$ python3 -q
>>> import numpy as np
>>> from numpy import linalg as LA
>>> np.set_printoptions(suppress=True, linewidth=100)
>>> M = np.loadtxt("a.csv", delimiter=",")
>>> M
array([[13.,  0., 12., 24.,  0., 27., 14., 14.,  0.,  8., 27.],
       [ 0., 16.,  0.,  0., 27.,  0.,  0.,  0.,  7.,  2.,  0.],
       [ 9.,  1., 21., 27.,  0., 31., 16., 10.,  0.,  5., 33.],
       [ 3.,  0.,  6., 12.,  0., 15., 12.,  2.,  1.,  0., 13.],
       [ 7.,  0.,  0.,  0., 16.,  0.,  0.,  9.,  0.,  9.,  0.],
       [ 0., 27., 12.,  0., 12.,  0.,  0.,  0., 21.,  0.,  0.],
       [16.,  0.,  0., 12.,  0., 13.,  9., 16.,  0., 10.,  8.],
       [ 0., 20.,  9.,  0., 18.,  0.,  0.,  0.,  8.,  3.,  0.],
       [ 0.,  6.,  0.,  0., 17.,  0.,  0.,  0.,  0.,  6.,  0.],
       [ 9.,  0.,  0.,  1., 23.,  0.,  0., 16.,  0., 17.,  0.],
       [ 4.,  0.,  0.,  0., 24.,  0.,  0., 10.,  0., 13.,  0.],
       [17.,  0.,  3., 21.,  0., 23., 12., 18.,  0., 11., 21.],
       [ 0., 20.,  9.,  0., 18.,  0.,  0.,  0.,  8.,  3.,  0.],
       [ 0., 12., 19.,  8.,  0., 11.,  5.,  0., 10.,  0., 13.]])
>>> # row 12 repeats row 7
>>> vec = np.array([3, 5, 3, 8, 3, 6, 4, 5, 3, 8, 1])
>>> y = M @ vec
>>> np.round(LA.lstsq(M, y)[0], 2)
array([3., 5., 3., 8., 3., 6., 4., 5., 3., 8., 1.])
>>> y
array([646., 198., 684., 287., 186., 270., 426., 229., 129., 320., 238., 613., 229., 310.])
>>> np.round(LA.solve(M.T @ M, M.T @ y), 2)
array([3., 5., 3., 8., 3., 6., 4., 5., 3., 8., 1.])
>>> rng = np.random.default_rng(59875)
>>> y = y + 0.05 * rng.normal(size=14)
>>> y.round(2)
array([646.04, 198.05, 683.9 , 287.06, 186.  , 270.1 , 425.96, 229.04, 128.95, 320.  , 237.94,
       612.91, 228.98, 310.1 ])
>>> beta, *_ = LA.lstsq(M, y)
>>> np.round(M.T @ (y - M @ beta), 2) + 0
array([0., 0., 0., 0., 0., 0., 0., 0., 0., 0., 0.])
>>> beta.round()
array([3., 5., 3., 8., 3., 6., 4., 5., 3., 8., 1.])
>>> [round(float(LA.norm(LA.solve(M.T @ M + lam * np.eye(11), M.T @ y))), 2) for lam in (0, 1, 10, 100)]
[16.32, 15.82, 15.2, 14.59]
>>> beta.round(2)
array([3.  , 5.01, 2.99, 7.94, 3.  , 5.98, 4.04, 5.01, 3.  , 7.99, 1.05])
>>> np.round(LA.norm(y - M @ beta), 2)
np.float64(0.13)
